% python3 -q
>>> import numpy as np
>>> from numpy import linalg as LA
>>> np.set_printoptions(precision=2, suppress=True, linewidth=200)
>>> def rd(a):
...     return np.round(a, 2) + 0
... 
>>> feats = np.load("test11.npy")
>>> feats
array([[-3.,  1.,  0.,  0.,  0.],
       [ 0., -3.,  1.,  0.,  0.],
       [ 0.,  0., -3.,  1.,  0.],
       [ 0.,  0.,  0., -3.,  1.],
       [ 0.,  0.,  0.,  0., -3.]])
>>> w, V = LA.eig(feats)
>>> w
array([-3., -3., -3., -3., -3.])
>>> rd(np.sort(LA.eigvals(LA.inv(feats))))
array([-0.33, -0.33, -0.33, -0.33, -0.33])
>>> print(rd(np.sort(LA.eigvals(feats @ feats))))
[9. 9. 9. 9. 9.]
>>> rd(np.sort(LA.eigvals(feats.T)))
array([-3., -3., -3., -3., -3.])
>>> proj = np.triu(np.array([[-1, 4, 2, 3, 3],
...     [-1, 4, 0, 3, 3],
...     [5, 5, -3, -1, -5],
...     [-3, 2, -5, -4, 4],
...     [0, -4, -5, 0, -3]]), 1) + np.eye(5)
>>> A2 = proj @ feats @ LA.inv(proj)
>>> np.poly(A2)
array([  1.,  15.,  90., 270., 405., 243.])
>>> LA.matrix_rank(A2)
np.int64(5)
>>> rd(LA.norm(feats, 2))
np.float64(3.89)
>>> print(rd(LA.norm(feats, 1)), rd(LA.norm(feats, np.inf)))
4.0 4.0
>>> rd(LA.norm(feats, "nuc"))
np.float64(15.33)
>>> rd(LA.norm(feats[2] - feats[4]))
np.float64(4.36)
>>> Q, Rm = LA.qr(feats)
>>> Rm
array([[-3.,  1.,  0.,  0.,  0.],
       [ 0., -3.,  1.,  0.,  0.],
       [ 0.,  0., -3.,  1.,  0.],
       [ 0.,  0.,  0., -3.,  1.],
       [ 0.,  0.,  0.,  0., -3.]])
>>> np.abs(np.diag(Rm))
array([3., 3., 3., 3., 3.])
>>> mat = np.load("m.npy")
>>> mat
array([[-2,  0,  0,  0,  0,  0,  0,  0],
       [-1,  0,  0,  0,  0,  0,  0,  0],
       [ 2, -2,  1,  0,  0,  0,  0,  0],
       [-2, -2,  2,  2,  0,  0,  0,  0],
       [ 2, -1,  2,  0,  2,  0,  0,  0],
       [ 2,  0, -1,  0,  1, -2,  0,  0],
       [ 0, -1, -2, -1,  1, -2,  1,  0],
       [-2,  2,  0, -2, -2,  1, -1,  1]])
>>> print(np.unique(mat.round(6), axis=0).shape)
(8, 8)
>>> rd(mat @ LA.pinv(mat) @ mat)
array([[-2.,  0.,  0.,  0.,  0.,  0.,  0.,  0.],
       [-1.,  0.,  0.,  0.,  0.,  0.,  0.,  0.],
       [ 2., -2.,  1.,  0.,  0.,  0.,  0.,  0.],
       [-2., -2.,  2.,  2.,  0.,  0.,  0.,  0.],
       [ 2., -1.,  2.,  0.,  2.,  0.,  0.,  0.],
       [ 2.,  0., -1.,  0.,  1., -2.,  0.,  0.],
       [ 0., -1., -2., -1.,  1., -2.,  1.,  0.],
       [-2.,  2.,  0., -2., -2.,  1., -1.,  1.]])
>>> np.allclose(mat[:-1].T @ LA.lstsq(mat[:-1].T, mat[-1])[0], mat[-1])
False
>>> A2 = mat[0, 0] * mat[1:] - np.outer(mat[1:, 0], mat[0])
>>> print(A2)
[[ 0  0  0  0  0  0  0  0]
 [ 0  4 -2  0  0  0  0  0]
 [ 0  4 -4 -4  0  0  0  0]
 [ 0  2 -4  0 -4  0  0  0]
 [ 0  0  2  0 -2  4  0  0]
 [ 0  2  4  2 -2  4 -2  0]
 [ 0 -4  0  4  4 -2  2 -2]]
>>> print(np.flatnonzero(~A2.round(6).any(axis=1)))
[0]
>>> mat[:, 0] / mat[0, 0]
array([ 1. ,  0.5, -1. ,  1. , -1. , -1. , -0. ,  1. ])
>>> U, sv, VT = LA.svd(mat)
>>> np.argmax(sv[:-1] / (sv[1:] + 1e-6)) + 1
np.int64(7)
>>> A2 = U[:, :7] @ np.diag(sv[:7]) @ VT[:7]
>>> rd(LA.norm(mat - A2, 2)), rd(sv[7])
(np.float64(0.0), np.float64(0.0))
>>> print(LA.matrix_rank(A2))
7
>>> J = np.load("layer0.npy")
>>> J
array([[-0.3 ,  0.4 ,  2.6 ,  0.9 ,  1.  ,  0.9 , -1.7 ,  0.  ,  1.  ],
       [ 0.  , -0.4 ,  0.  ,  1.9 , -2.7 , -0.1 ,  0.2 ,  0.5 ,  0.9 ],
       [ 0.6 , -0.1 , -1.2 , -0.9 ,  0.5 , -0.1 , -1.6 ,  0.5 ,  1.6 ],
       [-0.25,  0.38,  2.71,  0.83,  1.  ,  0.91, -1.63, -0.04,  1.06]])
>>> U, sv, VT = LA.svd(J)
>>> np.argmax(sv[:-1] / (sv[1:] + 1e-6)) + 1
np.int64(3)
>>> rd(sv)
array([5.24, 3.56, 2.77, 0.12])
>>> A2 = U[:, :3] @ np.diag(sv[:3]) @ VT[:3]
>>> print(rd(LA.norm(J - A2, 2)), rd(sv[3]))
0.12 0.12
>>> LA.matrix_rank(J, rtol=0.05)
np.int64(3)
>>> print(rd(np.abs(J - A2).max()))
0.04
>>> rd(LA.norm(J, 2) / LA.norm(J))
np.float64(0.76)
>>> LA.cond(J) > 100
np.False_
>>> m1 = np.load("run18.npy")
>>> m1
array([[0, 8, 2, 0, 8],
       [0, 0, 8, 8, 4],
       [0, 0, 0, 8, 1],
       [0, 0, 0, 0, 4],
       [0, 0, 0, 0, 0]])
>>> U, sv, VT = LA.svd(m1)
>>> V = VT[:(sv > 1e-8).sum()]
>>> rng = np.random.default_rng(230)
>>> x = m1[1] + -2 * m1[2] + rng.integers(2) * np.eye(5)[3]
>>> x
array([ 0.,  0.,  8., -7.,  2.])
>>> rd(LA.norm(x - V.T @ V @ x))
np.float64(0.0)
>>> LA.matrix_rank(np.vstack([m1, x]))
np.int64(4)
>>> np.allclose(V.T @ V @ x, x)
True
>>> data = np.load("dump.npy")
>>> data
array([[-1., -2., -2.,  0.,  0.,  0.,  0.],
       [-2., -1., -2.,  0.,  0.,  0.,  0.],
       [-2., -2., -1.,  0.,  0.,  0.,  0.],
       [ 0.,  0.,  0., -1.,  0., -2.,  0.],
       [ 0.,  0.,  0.,  0., -1.,  0., -2.],
       [ 0.,  0.,  0., -2.,  0., -1.,  0.],
       [ 0.,  0.,  0.,  0., -2.,  0., -1.]])
>>> (data + data.T) / 2
array([[-1., -2., -2.,  0.,  0.,  0.,  0.],
       [-2., -1., -2.,  0.,  0.,  0.,  0.],
       [-2., -2., -1.,  0.,  0.,  0.,  0.],
       [ 0.,  0.,  0., -1.,  0., -2.,  0.],
       [ 0.,  0.,  0.,  0., -1.,  0., -2.],
       [ 0.,  0.,  0., -2.,  0., -1.,  0.],
       [ 0.,  0.,  0.,  0., -2.,  0., -1.]])
>>> print(rd(np.sort(np.abs(LA.eigvals(data)))))
[1. 1. 1. 1. 3. 3. 5.]
>>> data @ data
array([[9., 8., 8., 0., 0., 0., 0.],
       [8., 9., 8., 0., 0., 0., 0.],
       [8., 8., 9., 0., 0., 0., 0.],
       [0., 0., 0., 5., 0., 4., 0.],
       [0., 0., 0., 0., 5., 0., 4.],
       [0., 0., 0., 4., 0., 5., 0.],
       [0., 0., 0., 0., 4., 0., 5.]])
>>> assert data == data.T
Traceback (most recent call last):
  File "<python-input-62>", line 1, in <module>
    assert data == data.T
           ^^^^^^^^^^^^^^
ValueError: The truth value of an array with more than one element is ambiguous. Use a.any() or a.all()
>>> rd(LA.matrix_power(data, 4))
array([[209., 208., 208.,   0.,   0.,   0.,   0.],
       [208., 209., 208.,   0.,   0.,   0.,   0.],
       [208., 208., 209.,   0.,   0.,   0.,   0.],
       [  0.,   0.,   0.,  41.,   0.,  40.,   0.],
       [  0.,   0.,   0.,   0.,  41.,   0.,  40.],
       [  0.,   0.,   0.,  40.,   0.,  41.,   0.],
       [  0.,   0.,   0.,   0.,  40.,   0.,  41.]])
>>> np.allclose(data, data.T)
True
>>> data.inv()
Traceback (most recent call last):
  File "<python-input-65>", line 1, in <module>
    data.inv()
    ^^^^^^^^
AttributeError: 'numpy.ndarray' object has no attribute 'inv'
>>> x = np.array([1, 1, 3, 2, 3, 3, 0])
>>> rhs = data @ x
>>> print(rhs)
[-9. -9. -7. -8. -3. -7. -6.]
>>> rd(LA.solve(data, rhs + data[:, 4]))
array([1., 1., 3., 2., 4., 3., 0.])
>>> rd(LA.solve(data, 3 * rhs))
array([3., 3., 9., 6., 9., 9., 0.])
>>> rd(LA.solve(data.T, data[3]))
array([0., 0., 0., 1., 0., 0., 0.])
>>> Q, Rm = LA.qr(data)
>>> np.allclose(Rm.T @ Rm, data.T @ data)
True
>>> rd(Q @ Rm)
array([[-1., -2., -2.,  0.,  0.,  0.,  0.],
       [-2., -1., -2.,  0.,  0.,  0.,  0.],
       [-2., -2., -1.,  0.,  0.,  0.,  0.],
       [ 0.,  0.,  0., -1.,  0., -2.,  0.],
       [ 0.,  0.,  0.,  0., -1.,  0., -2.],
       [ 0.,  0.,  0., -2.,  0., -1.,  0.],
       [ 0.,  0.,  0.,  0., -2.,  0., -1.]])
>>> w, V = LA.eigh(data)
>>> print(rd(w))
[-5. -3. -3.  1.  1.  1.  1.]
>>> (w > 1e-8).sum(), (w < -1e-8).sum()
(np.int64(4), np.int64(3))
>>> w.sum(), np.trace(data)
(np.float64(-7.0), np.float64(-7.0))
>>> theta = np.radians(120)
>>> Rm = np.eye(7)
>>> Rm[0, 0] = Rm[1, 1] = np.cos(theta)
>>> Rm[0, 1], Rm[1, 0] = -np.sin(theta), np.sin(theta)
>>> print(rd(Rm))
[[-0.5  -0.87  0.    0.    0.    0.    0.  ]
 [ 0.87 -0.5   0.    0.    0.    0.    0.  ]
 [ 0.    0.    1.    0.    0.    0.    0.  ]
 [ 0.    0.    0.    1.    0.    0.    0.  ]
 [ 0.    0.    0.    0.    1.    0.    0.  ]
 [ 0.    0.    0.    0.    0.    1.    0.  ]
 [ 0.    0.    0.    0.    0.    0.    1.  ]]
>>> A2 = data @ Rm.T
>>> print(rd(LA.det(Rm)), np.trace(Rm))
1.0 4.0
>>> idx = rng.integers(0, 3, 4)
>>> W0 = np.triu((idx[:, None] == idx) & (rng.random((4, 4)) < 0.8), 1).astype(int)
>>> W0 += W0.T
>>> W0
array([[0, 0, 0, 0],
       [0, 0, 0, 0],
       [0, 0, 0, 0],
       [0, 0, 0, 0]])
>>> w, V = LA.eigh(data)
>>> x = np.array([0, 0, 0, -1, 2, 1, 0])
>>> x @ data @ x
np.float64(-2.0)
>>> rd(x @ data @ x / (x @ x)), w[0], w[-1]
(np.float64(-0.33), np.float64(-5.0), np.float64(1.0))
>>> np.abs(data).sum(axis=1).max(), np.abs(w).max()
(np.float64(5.0), np.float64(5.0))
>>> print(rd(V * np.maximum(w, 0) @ V.T))
[[ 0.67 -0.33 -0.33  0.    0.    0.    0.  ]
 [-0.33  0.67 -0.33  0.    0.    0.    0.  ]
 [-0.33 -0.33  0.67  0.    0.    0.    0.  ]
 [ 0.    0.    0.    0.5   0.   -0.5   0.  ]
 [ 0.    0.    0.    0.    0.5   0.   -0.5 ]
 [ 0.    0.    0.   -0.5   0.    0.5   0.  ]
 [ 0.    0.    0.    0.   -0.5   0.    0.5 ]]
>>> idx = rng.permutation(7)
>>> print(idx)
[3 4 6 1 2 5 0]
>>> A2 = data[idx][:, idx]
>>> print(rd(LA.det(A2)), rd(LA.det(data[idx])))
-45.0 45.0
>>> print(np.diag(A2))
[-1. -1. -1. -1. -1. -1. -1.]
>>> A = np.loadtxt("out4.csv", delimiter=",")
>>> A
array([[ 3., -1.,  0.,  0.,  0.,  0.,  0.],
       [-1.,  2., -1.,  0.,  0.,  0.,  0.],
       [ 0., -1.,  1., -1.,  0.,  0.,  0.],
       [ 0.,  0., -1.,  2., -1.,  0.,  0.],
       [ 0.,  0.,  0., -1.,  3., -1.,  0.],
       [ 0.,  0.,  0.,  0., -1.,  0., -1.],
       [ 0.,  0.,  0.,  0.,  0., -1.,  1.]])
>>> rd(LA.det(A))
np.float64(6.0)
>>> A.inv()
Traceback (most recent call last):
  File "<python-input-104>", line 1, in <module>
    A.inv()
    ^^^^^
AttributeError: 'numpy.ndarray' object has no attribute 'inv'
>>> assert A == A.T
Traceback (most recent call last):
  File "<python-input-105>", line 1, in <module>
    assert A == A.T
           ^^^^^^^^
ValueError: The truth value of an array with more than one element is ambiguous. Use a.any() or a.all()
>>> w, V = LA.eigh(A)
>>> np.unique(w.round(6) + 0, return_counts=True)[1]
array([1, 1, 1, 1, 1, 1, 1])
>>> rd(w.sum()), np.trace(A)
(np.float64(12.0), np.float64(12.0))
>>> rd(V.T @ V)
array([[1., 0., 0., 0., 0., 0., 0.],
       [0., 1., 0., 0., 0., 0., 0.],
       [0., 0., 1., 0., 0., 0., 0.],
       [0., 0., 0., 1., 0., 0., 0.],
       [0., 0., 0., 0., 1., 0., 0.],
       [0., 0., 0., 0., 0., 1., 0.],
       [0., 0., 0., 0., 0., 0., 1.]])
>>> arr = np.load("case1.npy")
>>> print(rd(arr))
[[-0.48 -0.78  0.27 -0.29 -0.08  0.03]
 [ 0.08 -0.05 -0.16 -0.3   0.78  0.51]
 [-0.72  0.45  0.2   0.24 -0.04  0.43]
 [ 0.28  0.29  0.75 -0.5  -0.11  0.09]
 [ 0.4  -0.33  0.23  0.54 -0.19  0.59]
 [-0.04 -0.05  0.49  0.47  0.58 -0.44]]
>>> Q, V = LA.qr(arr[:, :3])[0], LA.qr(arr[:, 3:])[0]
>>> sv = LA.svd(Q.T @ V, compute_uv=False)
>>> (sv > 0.9).sum()
np.int64(0)
>>> rd(sv)
array([0., 0., 0.])
>>> rd(np.trace(arr))
np.float64(-1.47)
>>> arr.inv()
Traceback (most recent call last):
  File "<python-input-117>", line 1, in <module>
    arr.inv()
    ^^^^^^^
AttributeError: 'numpy.ndarray' object has no attribute 'inv'
>>> np.allclose(arr @ arr.T, arr.T @ arr)
True
